$ python3 -q
>>> import numpy as np
>>> import numpy.linalg as la
>>> np.set_printoptions(suppress=True, linewidth=200)
>>> E = np.loadtxt("a.csv", delimiter=",")
>>> E
array([[ 1., -1.,  1., -1.,  1., -1.,  1., -1.],
       [ 1., -1., -1.,  1.,  1., -1., -1.,  1.],
       [ 1., -1., -1.,  1., -1.,  1.,  1., -1.]])
>>> A2 = E / la.norm(E, axis=1, keepdims=True)
>>> C2 = A2 @ A2.T
>>> np.degrees(np.arccos(np.clip(C2[0, 2], -1, 1)))
np.float64(90.0)
>>> C2[0].round(2) + 0
array([1., 0., 0.])
>>> U, s, VT = la.svd(E, full_matrices=False)
>>> np.allclose(U * s @ VT, E)
True
>>> np.round(U.T @ E @ VT.T, 2) + 0
array([[2.83, 0.  , 0.  ],
       [0.  , 2.83, 0.  ],
       [0.  , 0.  , 2.83]])
>>> s / s[0]
array([1., 1., 1.])
>>> s.round(2)
array([2.83, 2.83, 2.83])
>>> (s > 1e-8).sum()
np.int64(3)
>>> A2 = E[0, 0] * E[1:] - np.outer(E[1:, 0], E[0])
>>> A2
array([[ 0.,  0., -2.,  2.,  0.,  0., -2.,  2.],
       [ 0.,  0., -2.,  2., -2.,  2.,  0.,  0.]])
>>> la.matrix_rank(A2), la.matrix_rank(E)
(np.int64(2), np.int64(3))
>>> A = np.load("test15.npy")
>>> A
array([[ 5.86,  6.46, -0.82],
       [ 5.88,  4.83,  0.76],
       [ 4.63,  5.12, -0.91],
       [ 5.63,  3.95,  1.16],
       [ 5.38,  5.46,  0.88],
       [ 5.54,  4.83,  0.77],
       [ 5.52,  4.38, -0.67],
       [ 4.69,  5.47,  0.97],
       [ 5.98,  4.85, -0.18],
       [ 5.13,  5.19, -1.04],
       [ 4.89,  4.33,  2.17],
       [ 5.01,  3.86,  1.22],
       [ 6.24,  5.88, -0.76],
       [ 4.42,  5.86,  0.09],
       [ 5.6 ,  4.92,  1.38],
       [ 5.33,  5.56,  1.93],
       [ 6.  ,  5.93, -0.37]])
>>> A2 = np.array([[0, -1], [3, -3], [-1, 0]])
>>> la.matrix_rank(np.vstack([A, A2.T]))
np.int64(3)
>>> idx = A[:, 0] > np.median(A[:, 0])
>>> r0 = A[idx].mean(axis=0) - A[~idx].mean(axis=0)
>>> round((((A - A.mean(axis=0)) @ r0 > 0) == idx).mean(), 2)
np.float64(0.71)
>>> A2 = np.c_[A[:, :2] @ np.array([[7, 1], [8, 7]]), np.array([-1, 0, 0, -1, 0, 1, 1, 2, 0, 2, -1, 0, 1, 2, 0, 2, 0])]
>>> A2.round(2)
array([[92.7 , 51.08, -1.  ],
       [79.8 , 39.69,  0.  ],
       [73.37, 40.47,  0.  ],
       [71.01, 33.28, -1.  ],
       [81.34, 43.6 ,  0.  ],
       [77.42, 39.35,  1.  ],
       [73.68, 36.18,  1.  ],
       [76.59, 42.98,  2.  ],
       [80.66, 39.93,  0.  ],
       [77.43, 41.46,  2.  ],
       [68.87, 35.2 , -1.  ],
       [65.95, 32.03,  0.  ],
       [90.72, 47.4 ,  1.  ],
       [77.82, 45.44,  2.  ],
       [78.56, 40.04,  0.  ],
       [81.79, 44.25,  2.  ],
       [89.44, 47.51,  0.  ]])
>>> la.matrix_rank(np.c_[A, A2])
np.int64(4)
>>> np.round(la.norm(A2 - A @ la.lstsq(A, A2)[0], axis=0), 2) + 0
array([0. , 0. , 3.8])
>>> la.matrix_rank(A2)
np.int64(3)
>>> x0 = np.array([1, 0, 3])
>>> y = A @ x0
>>> np.round(la.lstsq(A, y)[0], 2) + 0
array([1., 0., 3.])
>>> rng = np.random.default_rng(70)
>>> y = y + 0.05 * rng.normal(size=17)
>>> y.round(2)
array([ 3.4 ,  8.11,  1.95,  9.09,  8.09,  7.78,  3.53,  7.6 ,  5.48,  1.97, 11.41,  8.75,  3.9 ,  4.67,  9.79, 11.09,  4.97])
>>> beta, *_ = la.lstsq(A, y)
>>> round(float(la.norm(y - A @ beta)), 2)
0.19
>>> beta.round(2) + 0
array([1., 0., 3.])
>>> [round(float(la.norm(la.solve(A.T @ A + lam * np.eye(3), A.T @ y))), 2) for lam in (0, 1, 10, 100)]
[3.17, 3.01, 2.15, 0.91]
>>> Xc = A - A.mean(axis=0)
>>> U, s, VT = la.svd(Xc, full_matrices=False)
>>> s.round(2)
array([4.47, 2.45, 2.06])
>>> np.round(Xc.mean(axis=0), 2) + 0
array([0., 0., 0.])
>>> np.round(VT[0] * np.sign(VT[0, np.abs(VT[0]).argmax()]), 2)
array([-0.13, -0.42,  0.9 ])
>>> la.matrix_rank(Xc)
np.int64(3)
>>> np.round(s ** 2 / (s ** 2).sum(), 2)
array([0.66, 0.2 , 0.14])
>>> np.abs(VT[0]).argmax()
np.int64(2)
>>> J = np.load("out14.npy")
>>> J.round(2)
array([[ 1.  ,  0.  ,  0.  ],
       [ 0.  ,  0.97,  0.26],
       [ 0.  , -0.26,  0.97]])
>>> x0 = np.array([2, 2, 2])
>>> np.round(J @ x0, 2)
array([2.  , 2.45, 1.41])
>>> np.sign((J @ x0).round(6))
array([1., 1., 1.])
>>> np.round(np.einsum("ij,j->i", J, x0), 2)
array([2.  , 2.45, 1.41])
>>> W0 = np.array([[0.64, 0.54, 0.28],
...     [-8.51, -6.88, -3.29],
...     [-2.76, -2.23, -0.92],
...     [0.05, 0.02, 0.02],
...     [3.43, 2.71, 1.37],
...     [-1.21, -1.09, -0.41],
...     [-1.24, -1.14, -0.61],
...     [0.02, 0.16, 0.13],
...     [2.9, 2.49, 1.31],
...     [-3.3, -2.62, -1.22],
...     [-5.53, -4.52, -2.21],
...     [2.77, 2.35, 1.05],
...     [4.82, 3.9, 1.92],
...     [0.47, 0.17, 0.22],
...     [-9.9, -7.71, -4.06],
...     [4.26, 3.45, 1.72],
...     [1.06, 0.97, 0.36]])
>>> Xc = (W0 - W0.mean(axis=0)) / W0.std(axis=0)
>>> np.argwhere(np.abs(Xc) > 2)
array([[14,  0],
       [14,  1],
       [14,  2]])
>>> np.round(Xc.std(axis=0), 2)
array([1., 1., 1.])
>>> beta = la.lstsq(np.delete(Xc, 2, axis=1), Xc[:, 2])[0]
>>> round(float(1 - np.var(Xc[:, 2] - np.delete(Xc, 2, axis=1) @ beta)), 2)
1.0
>>> np.abs(beta).argmax()
np.int64(0)
>>> x0 = np.array([1, 1, 0])
>>> y = W0 @ x0
>>> np.round(la.pinv(W0) @ W0, 2) + 0
array([[1., 0., 0.],
       [0., 1., 0.],
       [0., 0., 1.]])
>>> np.round(la.solve(W0.T @ W0, W0.T @ y), 2) + 0
array([1., 1., 0.])
>>> y = y + 0.02 * rng.normal(size=17)
>>> y.round(2)
array([  1.17, -15.4 ,  -4.97,   0.07,   6.16,  -2.28,  -2.4 ,   0.21,   5.4 ,  -5.9 , -10.04,   5.09,   8.71,   0.66, -17.63,   7.68,   2.03])
>>> beta, *_ = la.lstsq(W0, y)
>>> round(la.norm(y - W0 @ beta), 2)
np.float64(0.06)
>>> beta.round()
array([1., 1., 0.])
>>> W1 = np.array([[1, 3, -3, 3, -3], [-2, -2, -1, -1, 0], [2, 1, -2, -1, 1]])
>>> beta = np.array([3, -5, -1, -1, -2])
>>> hid = np.maximum(W0 @ W1 + beta, 0)
>>> (hid > 0).astype(int)
array([[1, 0, 0, 1, 0],
       [1, 0, 1, 0, 1],
       [1, 0, 1, 0, 1],
       [1, 0, 0, 0, 0],
       [1, 1, 0, 1, 0],
       [1, 0, 1, 0, 1],
       [1, 0, 1, 0, 1],
       [1, 0, 0, 0, 0],
       [1, 1, 0, 1, 0],
       [1, 0, 1, 0, 1],
       [1, 0, 1, 0, 1],
       [1, 0, 0, 1, 0],
       [1, 1, 0, 1, 0],
       [1, 0, 0, 1, 0],
       [1, 0, 1, 0, 1],
       [1, 1, 0, 1, 0],
       [1, 0, 0, 1, 0]])
>>> cent = np.array([[2, 2], [1, 0], [0, -1], [1, 3], [-2, -3]])
>>> W1 @ cent
array([[14, 23],
       [-7, -6],
       [ 2,  0]])
>>> M = np.diag(5 * np.array([-8, -5, 8, 4])) + np.array([[-5, 5, -1, 4], [0, -1, 5, 2], [2, 2, 1, 2], [-3, -2, 3, -4]])
>>> M
array([[-45,   5,  -1,   4],
       [  0, -26,   5,   2],
       [  2,   2,  41,   2],
       [ -3,  -2,   3,  16]])
>>> np.round(la.eigvals(M).sum().real, 2)
np.float64(-14.0)
>>> round(float(la.det(M[::-1])), 2)
745892.0
>>> round(la.det(M.T), 2)
np.float64(745892.0)
>>> np.einsum("ii->", M)
np.int64(-14)
>>> A2 = M / la.norm(M, axis=1, keepdims=True)
>>> C2 = A2 @ A2.T
>>> C2[0].round(2)
array([ 1.  , -0.11, -0.06,  0.25])
>>> x0 = np.array([1, -1, -1, -2])
>>> a = np.maximum(M @ x0, 0)
>>> M * (a > 1e-9)[:, None]
array([[  0,   0,   0,   0],
       [  0, -26,   5,   2],
       [  0,   0,   0,   0],
       [  0,   0,   0,   0]])
>>> np.flatnonzero(a > 1e-9)
array([1])
>>> def softmax(z):
...     e = np.exp(z - z.max(axis=-1, keepdims=True))
...     return e / e.sum(axis=-1, keepdims=True)
... 
>>> np.round(softmax(10 * M[3]), 2) + 0
array([0., 0., 0., 1.])
>>> scores = M @ M.T / np.sqrt(4)
>>> softmax(scores)[3] @ M
array([-3., -2.,  3., 16.])
>>> m1 = np.array([[0, 0, 0], [0, 0, 0], [0, -1, 0]])
>>> # row 2 is much longer than the rest
>>> r0 = np.array([-1, 1, 0])
>>> np.cross(m1[0, :3], m1[2, :3])
array([0, 0, 0])
>>> np.correlate(m1[0], m1[2], "full")
array([0, 0, 0, 0, 0])
>>> np.convolve(m1[0], r0)
array([0, 0, 0, 0, 0])
>>> feats = np.load("mat.npy")
>>> feats
array([[1, 0, 0],
       [4, 1, 0],
       [1, 5, 1]])
>>> # triangular: eigenvalues sit on the diagonal
>>> r0 = np.array([8, 8, 9])
>>> A2 = feats + np.outer(r0, np.eye(3)[0])
>>> la.matrix_rank(A2 - feats)
np.int64(1)
>>> P = np.triu(np.array([[-2, 2, 2], [1, -1, -2], [0, 2, -1]]), 1) + np.eye(3)
>>> A2 = P @ feats @ la.inv(P)
>>> A2
array([[ 11., -10., -40.],
       [  2., -13., -32.],
       [  1.,   3.,   5.]])
>>> np.round(np.poly(A2), 2)
array([ 1., -3.,  3., -1.])
